$ python -q
>>> import numpy as np
>>> import numpy.linalg as la
>>> np.set_printoptions(suppress=True, linewidth=120)
>>> E = np.loadtxt("data.csv", delimiter=",")
>>> E
array([[-0.029, 12.144,  5.989],
       [ 0.081, 17.909,  9.016],
       [ 0.143, -8.075, -3.97 ]])
>>> other = np.array([[2, 3], [3, 3], [3, 0]])
>>> np.round(np.einsum("ij->j", E), 3)
array([ 0.195, 21.978, 11.035])
>>> other.T @ E.T
array([[ 54.341,  80.937, -35.849],
       [ 36.345,  53.97 , -23.796]])
>>> E @ other
array([[ 54.341,  36.345],
       [ 80.937,  53.97 ],
       [-35.849, -23.796]])
>>> np.vstack([E, other.T]).shape
(5, 3)
>>> np.einsum("ik,kj->ij", E, other)
array([[ 54.341,  36.345],
       [ 80.937,  53.97 ],
       [-35.849, -23.796]])
>>> np.einsum("ik,kj->ji", E, other)
array([[ 54.341,  80.937, -35.849],
       [ 36.345,  53.97 , -23.796]])
>>> arr = np.array([[-1, -2, 0], [3, 2, -1], [2, -1, 2], [1, -3, 0]])
>>> arr[-1] = arr[0] + 3 * arr[1]
>>> arr
array([[-1, -2,  0],
       [ 3,  2, -1],
       [ 2, -1,  2],
       [ 8,  4, -3]])
>>> x = np.array([3, -2, 3])
>>> h = np.maximum(arr @ x, 0)
>>> h
array([ 1,  2, 14,  7])
>>> np.round(np.tanh(arr @ x), 3)
array([0.762, 0.964, 1.   , 1.   ])
>>> arr * (h > 1e-9)[:, None]
array([[-1, -2,  0],
       [ 3,  2, -1],
       [ 2, -1,  2],
       [ 8,  4, -3]])
>>> other = np.array([[-2, 0, 0], [3, 2, 2]])
>>> C = np.kron(other, arr)
>>> round(float(la.norm(C, 2)), 3), round(la.norm(other, 2) * la.norm(arr, 2), 3)
(45.33, np.float64(45.33))
>>> A = np.load("arr.npy")
>>> A
array([[ 0.146, -1.679,  3.432],
       [-1.971,  2.82 , -1.632],
       [ 0.769, -2.074,  2.782],
       [ 1.165, -0.865, -1.152],
       [-0.629,  0.436,  0.612],
       [ 0.221, -1.624,  3.429],
       [ 1.402, -2.46 ,  2.195],
       [ 0.566,  0.352, -2.336],
       [ 0.989,  0.039, -2.871],
       [-1.294,  1.633, -0.496],
       [ 1.468, -3.159,  3.887],
       [ 0.957, -2.729,  4.586],
       [ 0.712, -1.334,  1.061],
       [-2.092,  3.608, -3.31 ],
       [ 0.303, -2.392,  5.117],
       [ 0.058, -0.926,  1.73 ],
       [ 0.907, -2.772,  4.527],
       [-0.329,  2.408, -5.089]])
>>> Xs = A - A.mean(axis=0)
>>> V = la.svd(Xs)[2][:2]
>>> other = Xs - Xs @ V.T @ V
>>> np.round(np.cov(Xs @ V.T, rowvar=False), 3) + 0
array([[13.555,  0.   ],
       [ 0.   ,  1.508]])
>>> np.round(other.std(axis=0), 3)
array([0.035, 0.032, 0.013])
>>> np.round((Xs @ V.T).std(axis=0), 3)
array([3.578, 1.194])
>>> np.round(np.diag(V.T @ V), 3)
array([0.488, 0.579, 0.933])
